$ ipython --no-banner

In [1]: import numpy as np

In [2]: from numpy import linalg as LA

In [3]: np.set_printoptions(precision=3, suppress=True, linewidth=140)

In [4]: tidy = lambda a: np.round(a, 3) + 0

In [5]: mat = np.loadtxt("layer8.csv", delimiter=",")

In [6]: tidy(mat)
Out[6]: 
array([[ -5.334,   1.323,   0.725,  -6.874,  14.714,  -5.769,   0.846,  -8.457],
       [  2.81 ,  -0.585,  -0.999,  -1.257, -15.323,  -6.493,  -9.417,  -4.853],
       [  3.946,  -0.884,  -1.056,   0.976, -17.262,  -3.762,  -8.183,  -1.585],
       [ -5.224,   1.251,   0.955,  -4.791,  17.422,  -1.857,   4.398,  -4.579],
       [  3.622,  -0.798,  -1.046,   0.285, -16.794,  -4.648,  -8.635,  -2.621],
       [  1.657,  -0.29 ,  -0.889,  -3.116, -12.721,  -8.47 ,  -9.921,  -7.394],
       [  5.141,  -1.296,  -0.586,   7.52 , -12.797,   7.307,   0.828,   9.857],
       [ -5.37 ,   1.308,   0.858,  -5.907,  16.386,  -3.828,   2.714,  -6.581],
       [  5.06 ,  -1.281,  -0.543,   7.665, -12.185,   7.707,   1.301,  10.205],
       [  4.178,  -0.947,  -1.058,   1.508, -17.54 ,  -3.055,  -7.79 ,  -0.772],
       [  5.229,  -1.31 ,  -0.639,   7.308, -13.541,   6.768,   0.218,   9.377],
       [ -4.244,   0.965,   1.058,  -1.668,  17.609,   2.839,   7.665,   0.525],
       [ -4.653,   1.079,   1.044,  -2.738,  17.893,   1.336,   6.731,  -1.159],
       [  4.7  ,  -1.093,  -1.041,   2.874, -17.906,  -1.137,  -6.599,   1.378],
       [ -4.685,   1.088,   1.042,  -2.831,  17.903,   1.2  ,   6.642,  -1.308],
       [ -4.502,   1.17 ,   0.319,  -8.119,   8.828,  -9.395,  -3.545, -11.558],
       [  0.742,  -0.061,  -0.776,  -4.385, -10.333,  -9.634,  -9.939,  -9.014],
       [  5.006,  -1.182,  -1.007,   3.865, -17.823,   0.36 ,  -5.55 ,   3.001],
       [ -4.993,   1.269,   0.511,  -7.76 ,  11.719,  -7.99 ,  -1.645, -10.445],
       [ -3.678,   0.812,   1.049,  -0.4  ,  16.88 ,   4.502,   8.564,   2.449],
       [ -1.934,   0.36 ,   0.919,   2.698,  13.391,   8.052,   9.853,   6.838],
       [ -4.607,   1.066,   1.047,  -2.607,  17.876,   1.524,   6.854,  -0.95 ],
       [ -4.739,   1.219,   0.405,  -8.001,  10.137,  -8.825,  -2.73 , -11.126],
       [ -3.582,   0.969,   0.046,  -8.104,   4.469, -10.689,  -5.847, -12.334],
       [  5.379,  -1.317,  -0.828,   6.168, -16.026,   4.323,  -2.259,   7.069],
       [  2.637,  -0.54 ,  -0.985,  -1.557, -14.966,  -6.832,  -9.533,  -5.275],
       [ -3.516,   0.769,   1.042,  -0.069,  16.623,   4.917,   8.764,   2.94 ],
       [ -1.778,   0.551,  -0.361,  -7.059,  -2.494, -11.24 ,  -8.487, -11.916]])

In [7]: labels = mat[:, 0] > np.median(mat[:, 0])

In [8]: u = mat[labels].mean(axis=0) - mat[~labels].mean(axis=0)

In [9]: np.argsort(-np.abs(u).round(6), kind="stable")
Out[9]: array([4, 6, 0, 3, 7, 1, 2, 5])

In [10]: tidy(u)
Out[10]: array([  7.813,  -1.834,  -1.631,   5.569, -28.54 ,  -0.344,  -9.517,   3.8  ])

In [11]: (((mat - mat.mean(axis=0)) @ u > 0) == labels).mean()
Out[11]: np.float64(1.0)

In [12]: np.argsort(-LA.norm(mat, axis=0).round(6), kind="stable")[:3]
Out[12]: array([4, 7, 6])

In [13]: LA.cond(mat) > 100
Out[13]: np.True_

In [14]: tidy(LA.norm(mat, 2) / LA.norm(mat))
Out[14]: np.float64(0.828)

In [15]: [round(float(x), 3) for x in LA.svd(mat, compute_uv=False)[:3]]
Out[15]: [87.575, 59.419, 0.0]

In [16]: X = np.loadtxt("sample14.csv", delimiter=",")

In [17]: X
Out[17]: 
array([[0., 1., 1., 0., 0., 0., 0., 0., 0.],
       [1., 0., 0., 0., 0., 0., 0., 0., 0.],
       [1., 0., 0., 0., 0., 0., 1., 0., 1.],
       [0., 0., 0., 0., 0., 0., 1., 0., 0.],
       [0., 0., 0., 0., 0., 0., 0., 1., 1.],
       [0., 0., 0., 0., 0., 0., 0., 1., 0.],
       [0., 0., 1., 1., 0., 0., 0., 0., 0.],
       [0., 0., 0., 0., 1., 1., 0., 0., 0.],
       [0., 0., 1., 0., 1., 0., 0., 0., 0.]])

In [18]: U, sigma, Vh = LA.svd(X)

In [19]: np.argmax(sigma[:-1] / (sigma[1:] + 1e-6)) + 1
Out[19]: np.int64(8)

In [20]: tidy(sigma)
Out[20]: array([2.042, 2.042, 1.52 , 1.52 , 1.   , 1.   , 0.72 , 0.72 , 0.   ])

In [21]: other = U[:, :8] @ np.diag(sigma[:8]) @ Vh[:8]

In [22]: LA.matrix_rank(other)
Out[22]: np.int64(8)

In [23]: tidy(LA.norm(X - other, 2)), tidy(sigma[8])
Out[23]: (np.float64(0.0), np.float64(0.0))

In [24]: tidy(LA.norm(X - other) / LA.norm(X))
Out[24]: np.float64(0.0)

In [25]: tidy(X @ LA.pinv(X) @ X)
Out[25]: 
array([[0., 1., 1., 0., 0., 0., 0., 0., 0.],
       [1., 0., 0., 0., 0., 0., 0., 0., 0.],
       [1., 0., 0., 0., 0., 0., 1., 0., 1.],
       [0., 0., 0., 0., 0., 0., 1., 0., 0.],
       [0., 0., 0., 0., 0., 0., 0., 1., 1.],
       [0., 0., 0., 0., 0., 0., 0., 1., 0.],
       [0., 0., 1., 1., 0., 0., 0., 0., 0.],
       [0., 0., 0., 0., 1., 1., 0., 0., 0.],
       [0., 0., 1., 0., 1., 0., 0., 0., 0.]])

In [26]: np.unique(X.round(6), axis=0).shape
Out[26]: (9, 9)

In [27]: LA.lstsq(X[:-1].T, X[-1])[2]
Out[27]: np.int32(7)

In [28]: U, sigma, Vh = LA.svd(X)

In [29]: evecs = Vh[:(sigma > 1e-8).sum()]

In [30]: rng = np.random.default_rng(6420)

In [31]: x = X[0] + 3 * X[3] + rng.integers(2) * np.eye(9)[7]

In [32]: x
Out[32]: array([0., 1., 1., 0., 0., 0., 3., 1., 0.])

In [33]: tidy(evecs.T @ evecs)
Out[33]: 
array([[ 1. ,  0. ,  0. ,  0. ,  0. ,  0. ,  0. ,  0. ,  0. ],
       [ 0. ,  0.8,  0.2, -0.2, -0.2,  0.2,  0. ,  0. ,  0. ],
       [ 0. ,  0.2,  0.8,  0.2,  0.2, -0.2,  0. ,  0. ,  0. ],
       [ 0. , -0.2,  0.2,  0.8, -0.2,  0.2,  0. ,  0. ,  0. ],
       [ 0. , -0.2,  0.2, -0.2,  0.8,  0.2,  0. ,  0. ,  0. ],
       [ 0. ,  0.2, -0.2,  0.2,  0.2,  0.8,  0. ,  0. ,  0. ],
       [ 0. ,  0. ,  0. ,  0. ,  0. ,  0. ,  1. ,  0. ,  0. ],
       [ 0. ,  0. ,  0. ,  0. ,  0. ,  0. ,  0. ,  1. ,  0. ],
       [ 0. ,  0. ,  0. ,  0. ,  0. ,  0. ,  0. ,  0. ,  1. ]])

In [34]: tidy(np.diag(evecs.T @ evecs))
Out[34]: array([1. , 0.8, 0.8, 0.8, 0.8, 0.8, 1. , 1. , 1. ])

In [35]: tidy(LA.norm(x - evecs.T @ evecs @ x))
Out[35]: np.float64(0.0)

In [36]: np.allclose(evecs.T @ evecs @ x, x)
Out[36]: True

In [37]: tidy(LA.eigvalsh(X).min())
Out[37]: np.float64(-2.042)

In [38]: LA.cholesky(X)
LinAlgError: Matrix is not positive definite


In [39]: [round(float(LA.det(X[:i, :i])), 2) + 0 for i in range(1, 10)]
Out[39]: [0.0, -1.0, 0.0, 0.0, 0.0, 0.0, 0.0, 0.0, 0.0]

In [40]: M = np.loadtxt("x.csv", delimiter=",")

In [41]: M
Out[41]: 
array([[0., 2., 0., 0.],
       [2., 2., 2., 0.],
       [0., 2., 1., 2.],
       [0., 0., 2., 2.]])

In [42]: vals, evecs = LA.eig(M)

In [43]: tidy(np.sort(LA.eigvals(M @ M)))
Out[43]: array([ 0.105,  4.   ,  6.981, 21.915])

In [44]: tidy(np.sort(LA.eigvals(LA.inv(M))))
Out[44]: array([-3.092, -0.5  ,  0.214,  0.378])

In [45]: tidy(vals)
Out[45]: array([-2.   , -0.323,  4.681,  2.642])

In [46]: tidy(np.sort(LA.eigvals(M.T)))
Out[46]: array([-2.   , -0.323,  2.642,  4.681])

In [47]: tidy(np.prod(vals))
Out[47]: np.float64(8.0)

In [48]: A = np.array([[3, 0, 1],
    ...:     [3, 0, 0],
    ...:     [0, 3, 0],
    ...:     [3, 0, 2],
    ...:     [3, 3, 0],
    ...:     [0, 0, 0],
    ...:     [2, 3, 0],
    ...:     [2, 1, 3]])

In [49]: A[-1] = A[0] + -3 * A[1]

In [50]: A
Out[50]: 
array([[ 3,  0,  1],
       [ 3,  0,  0],
       [ 0,  3,  0],
       [ 3,  0,  2],
       [ 3,  3,  0],
       [ 0,  0,  0],
       [ 2,  3,  0],
       [-6,  0,  1]])

In [51]: u = np.array([1, 0])

In [52]: np.cross(A[5, :3], A[6, :3])
Out[52]: array([0, 0, 0])

In [53]: np.polyval(u, A[5])
Out[53]: array([0, 0, 0])

In [54]: np.array([np.convolve(row, u, "same") for row in A])
Out[54]: 
array([[ 3,  0,  1],
       [ 3,  0,  0],
       [ 0,  3,  0],
       [ 3,  0,  2],
       [ 3,  3,  0],
       [ 0,  0,  0],
       [ 2,  3,  0],
       [-6,  0,  1]])

In [55]: np.correlate(A[5], A[6], "full")
Out[55]: array([0, 0, 0, 0, 0])

In [56]: labels = rng.permutation(3)

In [57]: other = A[:, labels] * rng.choice([-1, 1], 3)

In [58]: other
Out[58]: 
array([[-1, -3,  0],
       [ 0, -3,  0],
       [ 0,  0,  3],
       [-2, -3,  0],
       [ 0, -3,  3],
       [ 0,  0,  0],
       [ 0, -2,  3],
       [-1,  6,  0]])

In [59]: U, _, Vh = LA.svd(A.T @ other)

In [60]: labels
Out[60]: array([2, 0, 1])

In [61]: vals, evecs = LA.eigvalsh(M)
ValueError: too many values to unpack (expected 2)


In [62]: vals, evecs = LA.eigh(M)

In [63]: tidy(vals)
Out[63]: array([-2.   , -0.323,  2.642,  4.681])

In [64]: tidy(LA.eigvalsh(M @ M))
Out[64]: array([ 0.105,  4.   ,  6.981, 21.915])

In [65]: tidy(LA.eigvalsh(M + 2 * np.eye(4)))
Out[65]: array([0.   , 1.677, 4.642, 6.681])

In [66]: (vals > 1e-8).sum(), (vals < -1e-8).sum()
Out[66]: (np.int64(2), np.int64(2))

In [67]: tidy(evecs @ np.diag(vals) @ evecs.T)
Out[67]: 
array([[0., 2., 0., 0.],
       [2., 2., 2., 0.],
       [0., 2., 1., 2.],
       [0., 0., 2., 2.]])

In [68]: np.abs(evecs[:, -1]).round(6).argmax()
Out[68]: np.int64(1)

In [69]: x = np.array([3, -1, 1])

In [70]: A @ np.ones(3)
Out[70]: array([ 4.,  3.,  3.,  5.,  6.,  0.,  5., -5.])

In [71]: A @ np.eye(3)[2]
Out[71]: array([1., 0., 0., 2., 0., 0., 0., 1.])

In [72]: A @ x
Out[72]: array([ 10,   9,  -3,  11,   6,   0,   3, -17])

In [73]: (A * x).sum(axis=1)
Out[73]: array([ 10,   9,  -3,  11,   6,   0,   3, -17])

In [74]: np.einsum("ij,j->i", A, x)
Out[74]: array([ 10,   9,  -3,  11,   6,   0,   3, -17])

In [75]: x = np.array([5, 9, 9])

In [76]: rhs = A @ x

In [77]: b, lr = np.zeros(3), 1 / LA.norm(A, 2) ** 2

In [78]: for i in range(15):
    ...:     b -= lr * A.T @ (A @ b - rhs)
    ...:     if i % 5 == 0: print(i, round(LA.norm(A @ b - rhs), 3))
    ...: 
0 31.086
5 14.599
10 9.569

In [79]: tidy(b)
Out[79]: array([5.159, 8.852, 6.095])

In [80]: K = np.loadtxt("mat.csv", delimiter=",")

In [81]: K
Out[81]: 
array([[ 9.,  0.,  0.,  1.,  0.,  0.,  0.],
       [ 4.,  0.,  1.,  3.,  0.,  0.,  3.],
       [ 5.,  0.,  0., 11.,  1.,  0.,  0.],
       [ 8.,  0.,  0.,  8.,  0.,  0.,  0.],
       [ 3.,  0.,  1.,  9.,  2.,  0.,  0.],
       [ 5.,  0.,  0.,  8.,  0.,  0.,  2.],
       [ 3.,  0.,  0., 11.,  0.,  0.,  0.],
       [10.,  0.,  0.,  0.,  0.,  0.,  0.],
       [ 5.,  0.,  1.,  6.,  1.,  0.,  2.],
       [ 7.,  0.,  0.,  5.,  0.,  0.,  0.],
       [ 6.,  0.,  0.,  6.,  0.,  0.,  0.],
       [ 9.,  0.,  0.,  3.,  0.,  0.,  0.],
       [ 8.,  0.,  0.,  8.,  0.,  0.,  0.],
       [ 7.,  0.,  0.,  3.,  0.,  0.,  0.],
       [ 6.,  0.,  0.,  1.,  0.,  0.,  0.],
       [10.,  0.,  0.,  7.,  0.,  0.,  0.],
       [10.,  0.,  0.,  1.,  0.,  0.,  0.],
       [ 5.,  0.,  1.,  6.,  1.,  0.,  2.],
       [ 5.,  0.,  1.,  3.,  0.,  0.,  5.],
       [ 8.,  0.,  0.,  1.,  0.,  0.,  2.],
       [ 4.,  0.,  1.,  6.,  0.,  0.,  0.],
       [ 6.,  0.,  0.,  9.,  0.,  0.,  0.],
       [10.,  0.,  0.,  9.,  0.,  0.,  0.],
       [ 8.,  0.,  0.,  9.,  0.,  0.,  0.],
       [ 4.,  0.,  0., 13.,  0.,  0.,  0.],
       [ 3.,  0.,  0., 13.,  0.,  0.,  0.],
       [ 6.,  0.,  0.,  4.,  0.,  0.,  0.],
       [ 6.,  0.,  0., 11.,  0.,  0.,  0.],
       [ 7.,  0.,  0.,  5.,  0.,  0.,  0.],
       [ 9.,  0.,  0.,  0.,  0.,  0.,  0.],
       [ 7.,  0.,  0.,  8.,  0.,  0.,  0.],
       [ 3.,  0.,  0., 13.,  0.,  0.,  0.],
       [10.,  0.,  0.,  4.,  0.,  0.,  0.],
       [ 9.,  0.,  0.,  9.,  0.,  0.,  0.],
       [ 8.,  0.,  0.,  9.,  0.,  0.,  0.],
       [ 9.,  0.,  0.,  6.,  0.,  0.,  0.],
       [10.,  0.,  0.,  7.,  0.,  0.,  0.],
       [ 4.,  0.,  0.,  8.,  0.,  0.,  0.]])

In [82]: U, sigma, Vh = LA.svd(K)

In [83]: np.argmax(sigma[:-1] / (sigma[1:] + 1e-6)) + 1
Out[83]: np.int64(5)

In [84]: other = U[:, :5] @ np.diag(sigma[:5]) @ Vh[:5]

In [85]: tidy(LA.norm(K - other, 2)), tidy(sigma[5])
Out[85]: (np.float64(0.0), np.float64(0.0))

In [86]: LA.matrix_rank(K, rtol=0.05)
Out[86]: np.int64(3)
